$ python3 -q
>>> import numpy as np
>>> import numpy.linalg as la
>>> np.set_printoptions(precision=3, suppress=True, linewidth=160, floatmode="fixed")
>>> E = np.load("out7.npy")
>>> E
array([[ 9,  7, -1,  6,  7,  3, -6,  0, -1],
       [ 4, -2,  6,  6,  1, -1,  4, -4, -7],
       [-6, -4, -6, -4,  7, -2, -4, -4,  0],
       [ 2,  8, -5,  3, -5,  3, -6,  6, -2],
       [ 5, -5,  5, -2,  6,  7, -2,  9, -4],
       [-4, -5,  8,  1,  5, -2, -2, -2,  4],
       [-8, -8,  6, -3,  2,  9, -6, -9, -1],
       [ 6,  3, -5,  8,  7,  0, -9,  4, -8],
       [-8,  6,  2, -1, -5,  1,  6,  7, -9],
       [-5, -2,  1,  2,  1, -1,  6,  3,  9],
       [-8, -9,  9, -3,  3,  6,  5,  2, -6]])
>>> x0 = np.array([-2, 0, -5, -2, -3, 1, 2, -4, 0])
>>> (E * x0).sum(axis=1)
array([-55, -30,  35,  -3, -82, -47,  19, -58,   8,  -3, -24])
>>> (E @ x0).argmax()
np.int64(2)
>>> x0 = np.array([-9, -2, 9, -4, 4, -1, 2, 6, 0])
>>> a = np.maximum(E @ x0, 0)
>>> np.maximum(E @ (3 * x0), 0)
array([  0,   0,  66,   0, 255, 360, 261,   0, 345, 255, 633])
>>> np.flatnonzero(a > 1e-9)
array([ 2,  4,  5,  6,  8,  9, 10])
>>> a
array([  0,   0,  22,   0,  85, 120,  87,   0, 115,  85, 211])
>>> E.T @ a
array([-3916, -3188,  3989,  -977,  1581,  2390,  1235,  1136, -1483])
>>> other = np.c_[E[:, :6] @ np.array([[3, 3, 1, 1, 5, 5],
...     [3, 1, 1, 4, 1, 0],
...     [3, 2, 0, 5, 5, 4],
...     [0, 0, 5, 4, 2, 0],
...     [2, 1, 3, 3, 2, 3],
...     [4, 3, 3, 5, 1, 3]]), np.array([-2, -2, -1, -5, 4, -3, -2, 0, -2, 3, 0])]
>>> other
array([[ 71,  48,  76,  92,  76,  71,  -2],
       [ 22,  20,  32,  48,  61,  44,  -2],
       [-42, -33, -15, -57, -60, -39,  -1],
       [ 17,   8,  19,  21,  -8, -16,  -5],
       [ 55,  47,  29,  55,  60,  84,   4],
       [ -1,  -2,   5,  25,  25,  21,  -3],
       [ 10,   9,   2,  29, -11,  17,  -2],
       [ 26,  18,  70,  46,  38,  31,   0],
       [ -6, -16, -19,  12, -35, -44,  -2],
       [-20, -17,   3,  -2, -17, -21,   3],
       [  6,   6,  -5,  28,   2,  23,   0]])
>>> la.matrix_rank(other)
np.int64(7)
>>> hat = E @ la.solve(E.T @ E, E.T)
>>> np.allclose(hat @ hat, hat)
True
>>> hat @ E[:, 2]
array([-1.000,  6.000, -6.000, -5.000,  5.000,  8.000,  6.000, -5.000,  2.000,  1.000,  9.000])
>>> round(float(np.trace(hat)), 3)
9.0
>>> data = np.load("test7.npy")
>>> data
array([[5.000, 1.000, 0.000, 0.000, 0.000, 0.000, 0.000, 0.000, 0.000, 0.000, 0.000],
       [0.000, 5.000, 1.000, 0.000, 0.000, 0.000, 0.000, 0.000, 0.000, 0.000, 0.000],
       [0.000, 0.000, 5.000, 1.000, 0.000, 0.000, 0.000, 0.000, 0.000, 0.000, 0.000],
       [0.000, 0.000, 0.000, 5.000, 1.000, 0.000, 0.000, 0.000, 0.000, 0.000, 0.000],
       [0.000, 0.000, 0.000, 0.000, 5.000, 1.000, 0.000, 0.000, 0.000, 0.000, 0.000],
       [0.000, 0.000, 0.000, 0.000, 0.000, 5.000, 1.000, 0.000, 0.000, 0.000, 0.000],
       [0.000, 0.000, 0.000, 0.000, 0.000, 0.000, 5.000, 1.000, 0.000, 0.000, 0.000],
       [0.000, 0.000, 0.000, 0.000, 0.000, 0.000, 0.000, 5.000, 1.000, 0.000, 0.000],
       [0.000, 0.000, 0.000, 0.000, 0.000, 0.000, 0.000, 0.000, 5.000, 1.000, 0.000],
       [0.000, 0.000, 0.000, 0.000, 0.000, 0.000, 0.000, 0.000, 0.000, 5.000, 1.000],
       [0.000, 0.000, 0.000, 0.000, 0.000, 0.000, 0.000, 0.000, 0.000, 0.000, 5.000]])
>>> q, R = la.qr(data)
>>> np.trace(q @ q.T)
np.float64(11.0)
>>> q @ R
array([[5.000, 1.000, 0.000, 0.000, 0.000, 0.000, 0.000, 0.000, 0.000, 0.000, 0.000],
       [0.000, 5.000, 1.000, 0.000, 0.000, 0.000, 0.000, 0.000, 0.000, 0.000, 0.000],
       [0.000, 0.000, 5.000, 1.000, 0.000, 0.000, 0.000, 0.000, 0.000, 0.000, 0.000],
       [0.000, 0.000, 0.000, 5.000, 1.000, 0.000, 0.000, 0.000, 0.000, 0.000, 0.000],
       [0.000, 0.000, 0.000, 0.000, 5.000, 1.000, 0.000, 0.000, 0.000, 0.000, 0.000],
       [0.000, 0.000, 0.000, 0.000, 0.000, 5.000, 1.000, 0.000, 0.000, 0.000, 0.000],
       [0.000, 0.000, 0.000, 0.000, 0.000, 0.000, 5.000, 1.000, 0.000, 0.000, 0.000],
       [0.000, 0.000, 0.000, 0.000, 0.000, 0.000, 0.000, 5.000, 1.000, 0.000, 0.000],
       [0.000, 0.000, 0.000, 0.000, 0.000, 0.000, 0.000, 0.000, 5.000, 1.000, 0.000],
       [0.000, 0.000, 0.000, 0.000, 0.000, 0.000, 0.000, 0.000, 0.000, 5.000, 1.000],
       [0.000, 0.000, 0.000, 0.000, 0.000, 0.000, 0.000, 0.000, 0.000, 0.000, 5.000]])
>>> R
array([[5.000, 1.000, 0.000, 0.000, 0.000, 0.000, 0.000, 0.000, 0.000, 0.000, 0.000],
       [0.000, 5.000, 1.000, 0.000, 0.000, 0.000, 0.000, 0.000, 0.000, 0.000, 0.000],
       [0.000, 0.000, 5.000, 1.000, 0.000, 0.000, 0.000, 0.000, 0.000, 0.000, 0.000],
       [0.000, 0.000, 0.000, 5.000, 1.000, 0.000, 0.000, 0.000, 0.000, 0.000, 0.000],
       [0.000, 0.000, 0.000, 0.000, 5.000, 1.000, 0.000, 0.000, 0.000, 0.000, 0.000],
       [0.000, 0.000, 0.000, 0.000, 0.000, 5.000, 1.000, 0.000, 0.000, 0.000, 0.000],
       [0.000, 0.000, 0.000, 0.000, 0.000, 0.000, 5.000, 1.000, 0.000, 0.000, 0.000],
       [0.000, 0.000, 0.000, 0.000, 0.000, 0.000, 0.000, 5.000, 1.000, 0.000, 0.000],
       [0.000, 0.000, 0.000, 0.000, 0.000, 0.000, 0.000, 0.000, 5.000, 1.000, 0.000],
       [0.000, 0.000, 0.000, 0.000, 0.000, 0.000, 0.000, 0.000, 0.000, 5.000, 1.000],
       [0.000, 0.000, 0.000, 0.000, 0.000, 0.000, 0.000, 0.000, 0.000, 0.000, 5.000]])
>>> q.T @ q
array([[1.000, 0.000, 0.000, 0.000, 0.000, 0.000, 0.000, 0.000, 0.000, 0.000, 0.000],
       [0.000, 1.000, 0.000, 0.000, 0.000, 0.000, 0.000, 0.000, 0.000, 0.000, 0.000],
       [0.000, 0.000, 1.000, 0.000, 0.000, 0.000, 0.000, 0.000, 0.000, 0.000, 0.000],
       [0.000, 0.000, 0.000, 1.000, 0.000, 0.000, 0.000, 0.000, 0.000, 0.000, 0.000],
       [0.000, 0.000, 0.000, 0.000, 1.000, 0.000, 0.000, 0.000, 0.000, 0.000, 0.000],
       [0.000, 0.000, 0.000, 0.000, 0.000, 1.000, 0.000, 0.000, 0.000, 0.000, 0.000],
       [0.000, 0.000, 0.000, 0.000, 0.000, 0.000, 1.000, 0.000, 0.000, 0.000, 0.000],
       [0.000, 0.000, 0.000, 0.000, 0.000, 0.000, 0.000, 1.000, 0.000, 0.000, 0.000],
       [0.000, 0.000, 0.000, 0.000, 0.000, 0.000, 0.000, 0.000, 1.000, 0.000, 0.000],
       [0.000, 0.000, 0.000, 0.000, 0.000, 0.000, 0.000, 0.000, 0.000, 1.000, 0.000],
       [0.000, 0.000, 0.000, 0.000, 0.000, 0.000, 0.000, 0.000, 0.000, 0.000, 1.000]])
>>> np.allclose(R.T @ R, data.T @ data)
True
>>> np.abs(np.diag(R))
array([5.000, 5.000, 5.000, 5.000, 5.000, 5.000, 5.000, 5.000, 5.000, 5.000, 5.000])
>>> A = np.load("w.npy")
>>> A
array([[3.000, 2.000, 0.000, 0.000, 2.000, 0.000, 0.000, 0.000, 2.000, 0.000, 0.000, 2.000],
       [2.000, 3.000, 0.000, 0.000, 2.000, 0.000, 0.000, 0.000, 2.000, 0.000, 0.000, 2.000],
       [0.000, 0.000, 3.000, 2.000, 0.000, 2.000, 2.000, 2.000, 0.000, 2.000, 2.000, 0.000],
       [0.000, 0.000, 2.000, 3.000, 0.000, 2.000, 2.000, 2.000, 0.000, 2.000, 2.000, 0.000],
       [2.000, 2.000, 0.000, 0.000, 3.000, 0.000, 0.000, 0.000, 2.000, 0.000, 0.000, 2.000],
       [0.000, 0.000, 2.000, 2.000, 0.000, 3.000, 2.000, 2.000, 0.000, 2.000, 2.000, 0.000],
       [0.000, 0.000, 2.000, 2.000, 0.000, 2.000, 3.000, 2.000, 0.000, 2.000, 2.000, 0.000],
       [0.000, 0.000, 2.000, 2.000, 0.000, 2.000, 2.000, 3.000, 0.000, 2.000, 2.000, 0.000],
       [2.000, 2.000, 0.000, 0.000, 2.000, 0.000, 0.000, 0.000, 3.000, 0.000, 0.000, 2.000],
       [0.000, 0.000, 2.000, 2.000, 0.000, 2.000, 2.000, 2.000, 0.000, 3.000, 2.000, 0.000],
       [0.000, 0.000, 2.000, 2.000, 0.000, 2.000, 2.000, 2.000, 0.000, 2.000, 3.000, 0.000],
       [2.000, 2.000, 0.000, 0.000, 2.000, 0.000, 0.000, 0.000, 2.000, 0.000, 0.000, 3.000]])
>>> x0 = np.array([-3, -3, 0, 2, -2, 3, 1, 1, 1, -3, -2, 0])
>>> rhs = A @ x0
>>> beta, lr = np.zeros(12), 1 / la.norm(A, 2) ** 2
>>> for i in range(15):
...     beta -= lr * A.T @ (A @ beta - rhs)
...     if i % 5 == 0: print(i, round(la.norm(A @ beta - rhs), 3))
... 
0 17.135
5 6.215
10 6.069
>>> round(float(la.cond(A)), 3)
15.0
